$ python -q
>>> import numpy as np
>>> np.set_printoptions(precision=1, suppress=True, linewidth=100, legacy="1.25")
>>> def rd(a):
...     return np.round(a, 1) + 0
... 
>>> F = np.load("data.npy")
>>> print(F)
[[ 0  0  0]
 [ 0  0  1]
 [ 0  1 -2]]
>>> W1 = np.array([[1, 1, 1], [2, 2, 0], [2, 1, 0]])
>>> c = np.array([-2, 3, -3])
>>> hid = np.maximum(F @ W1 + c, 0)
>>> print((hid > 0).astype(int))
[[0 1 0]
 [0 1 0]
 [0 1 0]]
>>> W2 = np.array([[3, 2], [1, 1], [1, 4]])
>>> print(W1 @ W2)
[[5 7]
 [8 6]
 [7 5]]
>>> print((hid @ W2).round(6).argmax(axis=1))
[0 0 0]
>>> M = np.array([[-2, 1, -2, 1], [-1, -1, -1, -1], [-2, 1, -2, 1], [-1, -1, -1, -1]])
>>> r = np.linalg.matrix_rank(M)
>>> print(r)
2
>>> null = np.linalg.svd(M)[2][r:].T
>>> print(null.shape)
(4, 2)
>>> print([int(np.linalg.matrix_rank(M[:i])) for i in range(1, len(M) + 1)])
[1, 2, 2, 2]
>>> print([int(np.linalg.matrix_rank(M[:, :j + 1])) for j in range(4)])
[1, 2, 2, 2]
>>> print(rd(null @ null.T))
[[ 0.5  0.  -0.5  0. ]
 [ 0.   0.5  0.  -0.5]
 [-0.5  0.   0.5  0. ]
 [ 0.  -0.5  0.   0.5]]
>>> print([int(np.linalg.matrix_rank(np.delete(M, i, axis=0))) for i in range(4)])
[2, 2, 2, 2]
>>> print(np.linalg.lstsq(M[:-1].T, M[-1])[2])
2
>>> print(rd(M @ np.linalg.pinv(M) @ M))
[[-2.  1. -2.  1.]
 [-1. -1. -1. -1.]
 [-2.  1. -2.  1.]
 [-1. -1. -1. -1.]]
>>> print(rd(np.abs(np.linalg.eigvals(M)).max()))
3.5
>>> B = np.array([[8, -6], [-2, -9], [-8, -6]])
>>> E = np.tile(B, (2, 3))
>>> print(E)
[[ 8 -6  8 -6  8 -6]
 [-2 -9 -2 -9 -2 -9]
 [-8 -6 -8 -6 -8 -6]
 [ 8 -6  8 -6  8 -6]
 [-2 -9 -2 -9 -2 -9]
 [-8 -6 -8 -6 -8 -6]]
>>> print(np.allclose(E[:-1].T @ np.linalg.lstsq(E[:-1].T, E[-1])[0], E[-1]))
True
>>> print(np.linalg.lstsq(E[:-1].T, E[-1])[2])
2
>>> print(rd(E @ np.linalg.pinv(E) @ E))
[[ 8. -6.  8. -6.  8. -6.]
 [-2. -9. -2. -9. -2. -9.]
 [-8. -6. -8. -6. -8. -6.]
 [ 8. -6.  8. -6.  8. -6.]
 [-2. -9. -2. -9. -2. -9.]
 [-8. -6. -8. -6. -8. -6.]]
>>> print(np.unique(E.round(6), axis=0).shape)
(3, 6)
>>> print(rd(np.trace(np.linalg.pinv(E) @ E)))
2.0
>>> left, sig, Vt = np.linalg.svd(E)
>>> print(np.argmax(sig[:-1] / (sig[1:] + 1e-6)) + 1)
2
>>> print(rd(sig))
[31.3 27.   0.   0.   0.   0. ]
>>> B = left[:, :2] @ np.diag(sig[:2]) @ Vt[:2]
>>> print(np.linalg.matrix_rank(E, rtol=0.05))
2
>>> print(rd(np.abs(E - B).max()))
0.0
>>> r = np.linalg.matrix_rank(E)
>>> print(r)
2
>>> null = np.linalg.svd(E)[2][r:].T
>>> print(rd(E @ null))
[[0. 0. 0. 0.]
 [0. 0. 0. 0.]
 [0. 0. 0. 0.]
 [0. 0. 0. 0.]
 [0. 0. 0. 0.]
 [0. 0. 0. 0.]]
>>> print(np.allclose(E @ null, 0))
True
>>> print([int(np.linalg.matrix_rank(E[:i])) for i in range(1, len(E) + 1)])
[1, 2, 2, 2, 2, 2]
>>> theta = np.radians(45)
>>> R = np.eye(6)
>>> R[3, 3] = R[4, 4] = np.cos(theta)
>>> R[3, 4], R[4, 3] = -np.sin(theta), np.sin(theta)
>>> print(rd(R))
[[ 1.   0.   0.   0.   0.   0. ]
 [ 0.   1.   0.   0.   0.   0. ]
 [ 0.   0.   1.   0.   0.   0. ]
 [ 0.   0.   0.   0.7 -0.7  0. ]
 [ 0.   0.   0.   0.7  0.7  0. ]
 [ 0.   0.   0.   0.   0.   1. ]]
>>> B = E @ R.T
>>> print(rd(np.linalg.svd(E, compute_uv=False)), rd(np.linalg.svd(B, compute_uv=False)))
[31.3 27.   0.   0.   0.   0. ] [31.3 27.   0.   0.   0.   0. ]
>>> print(rd(B))
[[ 8.  -6.   8.  -9.9  1.4 -6. ]
 [-2.  -9.  -2.  -4.9 -7.8 -9. ]
 [-8.  -6.  -8.   1.4 -9.9 -6. ]
 [ 8.  -6.   8.  -9.9  1.4 -6. ]
 [-2.  -9.  -2.  -4.9 -7.8 -9. ]
 [-8.  -6.  -8.   1.4 -9.9 -6. ]]
>>> print(np.allclose(E @ E.T, B @ B.T))
True
>>> X = np.loadtxt("arr.csv", delimiter=",")
>>> print(rd(X))
[[-0.3  0.6 -0.7]
 [-0.8  0.3  0.6]
 [ 0.6  0.7  0.4]]
>>> x = np.array([-1, 2, 5])
>>> print(rd(X.T @ (X @ x)))
[-1.  2.  5.]
>>> print(rd(np.abs(np.linalg.eigvals(X))))
[1. 1. 1.]
>>> print([p for p in range(1, 25) if np.allclose(np.linalg.matrix_power(X, p), np.eye(3))])
[]
>>> O, vecs = np.linalg.qr(X[:, :2])[0], np.linalg.qr(X[:, 2:])[0]
>>> sig = np.linalg.svd(O.T @ vecs, compute_uv=False)
>>> print(rd(sig))
[0.]
>>> print(rd(np.linalg.norm(O @ O.T - vecs @ vecs.T, 2)))
1.0
>>> print((sig > 0.9).sum())
0
>>> print(rd(np.degrees(np.arccos(sig.clip(0, 1)))))
[90.]
>>> gram = X.T @ X
>>> print(rd(gram))
[[1. 0. 0.]
 [0. 1. 0.]
 [0. 0. 1.]]
>>> print(rd(np.diag(gram)))
[1. 1. 1.]
>>> print(rd(np.linalg.svd(X, compute_uv=False) ** 2))
[1. 1. 1.]
>>> O, R = np.linalg.qr(X)
>>> print(np.abs(np.diag(R)))
[1. 1. 1.]
>>> print(np.trace(O @ O.T))
3.0
>>> feats = np.loadtxt("out15.csv", delimiter=",")
>>> print(rd(feats))
[[-0.7  0. ]
 [ 0.2 -0.6]
 [-0.6 -0.6]
 [-0.4  0.5]]
>>> rng = np.random.default_rng(909)
>>> B = feats + rng.integers(-2, 3, (4, 1)) @ rng.integers(-2, 3, (1, 2))
>>> print(rd(B))
[[ 3.3  0. ]
 [-1.8 -0.6]
 [-2.6 -0.6]
 [ 1.6  0.5]]
>>> print(rd(np.linalg.svd(B - feats, compute_uv=False)))
[5.3 0. ]
>>> print(np.abs(B - feats).sum(axis=1))
[4. 2. 2. 2.]
>>> print(B - feats)
[[ 4.  0.]
 [-2.  0.]
 [-2.  0.]
 [ 2.  0.]]
>>> hat = feats @ np.linalg.solve(feats.T @ feats, feats.T)
>>> print(rd(np.diag(hat)))
[0.4 0.4 0.8 0.5]
>>> print(rd(hat @ feats[:, 1]))
[ 0.  -0.6 -0.6  0.5]
>>> print(np.allclose(hat @ hat, hat))
True
>>> f = np.array([5, 6])
>>> print(rd(np.polyval(f, feats[0])))
[2.7 6.2]
>>> print(rd(np.correlate(feats[0], feats[2], "full")))
[0.4 0.4 0. ]
>>> A = np.loadtxt("w.csv", delimiter=",")
>>> print(A)
[[ 9.  2.  5.]
 [11.  4.  7.]
 [ 9.  2.  5.]]
>>> # row 2 repeats row 0
>>> print(np.linalg.lstsq(A[:-1].T, A[-1])[2])
2
>>> print(rd(np.trace(np.linalg.pinv(A) @ A)))
2.0
>>> print(rd(np.linalg.norm(A, axis=1)))
[10.5 13.6 10.5]
>>> print(np.linalg.norm(A, axis=1).argmax())
1
>>> print(A[0] @ A[1])
142.0
>>> data = np.loadtxt("x.csv", delimiter=",")
>>> print(data)
[[3. 3. 3.]
 [3. 3. 3.]]
>>> # rows 0 and 1 are equal
>>> left, sig, Vt = np.linalg.svd(data)
>>> print(np.argmax(sig[:-1] / (sig[1:] + 1e-6)) + 1)
1
>>> B = left[:, :1] @ np.diag(sig[:1]) @ Vt[:1]
>>> print(rd(B))
[[3. 3. 3.]
 [3. 3. 3.]]
>>> print(rd(np.linalg.norm(data - B) / np.linalg.norm(data)))
0.0
>>> print(np.linalg.lstsq(data[:-1].T, data[-1])[2])
1
>>> print(np.allclose(data[:-1].T @ np.linalg.lstsq(data[:-1].T, data[-1])[0], data[-1]))
True
>>> W1 = np.array([[-1, -2, 1, 0, 1, -2], [1, 0, -1, -1, -2, 1], [-2, 1, 0, 2, 1, -1]])
>>> c = np.array([-2, -1, 2, -1, 2, -1])
>>> hid = np.maximum(data @ W1 + c, 0)
>>> print((hid > 0).mean(axis=0))
[0. 0. 1. 1. 1. 0.]
>>> print(np.linalg.matrix_rank(hid))
1
>>> W2 = np.array([[-2, -5, -5],
...     [-5, -1, 1],
...     [-5, 5, 2],
...     [2, 5, -2],
...     [1, -5, -5],
...     [0, 3, 0]])
>>> print(W1 @ W2)
[[ 8  1  0]
 [-1 -2  5]
 [ 4 11  2]]
>>> print((hid @ W2).round(6).argmax(axis=1))
[1 1]
>>> J = np.array([[7, 3, -5, -2], [8, 6, -4, 7], [-8, -3, 9, 7], [-9, 6, -5, -7]])
>>> J[2] = J[0]
>>> print(J)
[[ 7  3 -5 -2]
 [ 8  6 -4  7]
 [ 7  3 -5 -2]
 [-9  6 -5 -7]]
>>> left, sig, Vt = np.linalg.svd(J)
>>> print(rd(sig))
[17.5 13.4  6.6  0. ]
>>> B = left[:, :3] @ np.diag(sig[:3]) @ Vt[:3]
>>> print(rd(np.linalg.norm(J - B) / np.linalg.norm(J)))
0.0
>>> print(np.linalg.matrix_rank(B))
3
>>> print(rd(np.linalg.norm(J - B, 2)), rd(sig[3]))
0.0 0.0
>>> print(rd(B))
[[ 7.  3. -5. -2.]
 [ 8.  6. -4.  7.]
 [ 7.  3. -5. -2.]
 [-9.  6. -5. -7.]]
